$ ipython --no-banner

In [1]: import numpy as np

In [2]: np.set_printoptions(precision=2, suppress=True, linewidth=100)

In [3]: data = np.loadtxt("arr.csv", delimiter=",")

In [4]: data
Out[4]: 
array([[-5.,  5.,  2., -5.,  5.,  5., -1.,  2.,  4., -4.,  0.,  1., -1.],
       [-2.,  3.,  2.,  2., -4., -4.,  1.,  4., -5., -3.,  4.,  1.,  4.],
       [ 5., -5., -4.,  3.,  2.,  2., -1., -4.,  2.,  2., -2., -3., -2.],
       [-3., -1.,  0., -1., -4., -1.,  1., -2., -4.,  1., -3., -5., -3.],
       [-3., -1.,  0., -1., -4., -1.,  1., -2., -4.,  1., -3., -5., -3.],
       [-3., -1.,  0.,  3., -3., -5., -1.,  1.,  2.,  3.,  4., -3.,  2.],
       [ 1.,  4.,  2.,  3., -1.,  1., -3.,  3.,  4., -4.,  5., -5., -3.],
       [-1., -3.,  3., -5., -2.,  5., -3.,  2.,  4.,  0.,  2.,  1.,  3.],
       [ 1., -4., -2., -3.,  1., -3.,  4.,  2.,  2., -2., -5., -3., -5.],
       [ 3., -3., -3., -5., -2., -4., -3., -1.,  1.,  2.,  0., -5., -2.],
       [ 3.,  4., -5., -1.,  0., -5., -5., -1.,  3.,  4., -2., -5.,  5.],
       [-3.,  0., -1.,  1., -3.,  1.,  3.,  1.,  2., -4., -5.,  4., -1.],
       [ 5., -1.,  0., -2.,  0., -4., -2.,  5.,  4.,  1., -2., -4.,  0.],
       [-3., -5., -4., -2.,  1., -3.,  3., -5., -1.,  3.,  3.,  3.,  2.]])

In [5]: # row 4 repeats row 3

In [6]: Uu, sv, vt = np.linalg.svd(data)

In [7]: print(np.argmax(sv[:-1] / (sv[1:] + 1e-6)) + 1)
12

In [8]: M2 = Uu[:, :12] @ np.diag(sv[:12]) @ vt[:12]

In [9]: np.linalg.matrix_rank(M2)
Out[9]: np.int64(12)

In [10]: np.round(np.linalg.norm(data - M2, 2), 2), round(float(sv[12]), 2)
Out[10]: (np.float64(0.01), 0.01)

In [11]: m1 = np.load("out17.npy")

In [12]: print(m1)
[[ 1 -1  1 -1  1 -1  1 -1]
 [ 1 -1  1 -1 -1  1 -1  1]
 [ 1 -1 -1  1  1 -1 -1  1]
 [ 1  1 -1 -1 -1 -1  1  1]
 [ 1  1  1  1 -1 -1 -1 -1]
 [ 1  1  1  1  1  1  1  1]
 [ 1  1 -1 -1  1  1 -1 -1]
 [ 1 -1 -1  1 -1  1  1 -1]]

In [13]: T = np.stack([m1, 2 * m1, m1[::-1]])

In [14]: np.linalg.norm(T, axis=(1, 2))
Out[14]: array([ 8., 16.,  8.])

In [15]: print(T.shape)
(3, 8, 8)

In [16]: np.linalg.matrix_rank(T)
Out[16]: array([8, 8, 8])

In [17]: (T @ m1.T).shape
Out[17]: (3, 8, 8)

In [18]: r0 = np.array([-3, 2, 2])

In [19]: print(np.array([np.convolve(row, r0, "same") for row in m1]))
[[ 5 -3  3 -3  3 -3  3  0]
 [ 5 -3  3  3 -7  3 -3  0]
 [ 5  3 -7 -3  7  3 -7  0]
 [-1  7  3 -1 -1 -7 -3  4]
 [-1  1  1  7  3 -1 -1 -4]
 [-1  1  1  1  1  1  1  4]
 [-1  7  3 -7 -3  7  3 -4]
 [ 5  3 -7  3 -3 -3  7  0]]

In [20]: np.polyval(r0, m1[0])
Out[20]: array([ 1, -3,  1, -3,  1, -3,  1, -3])
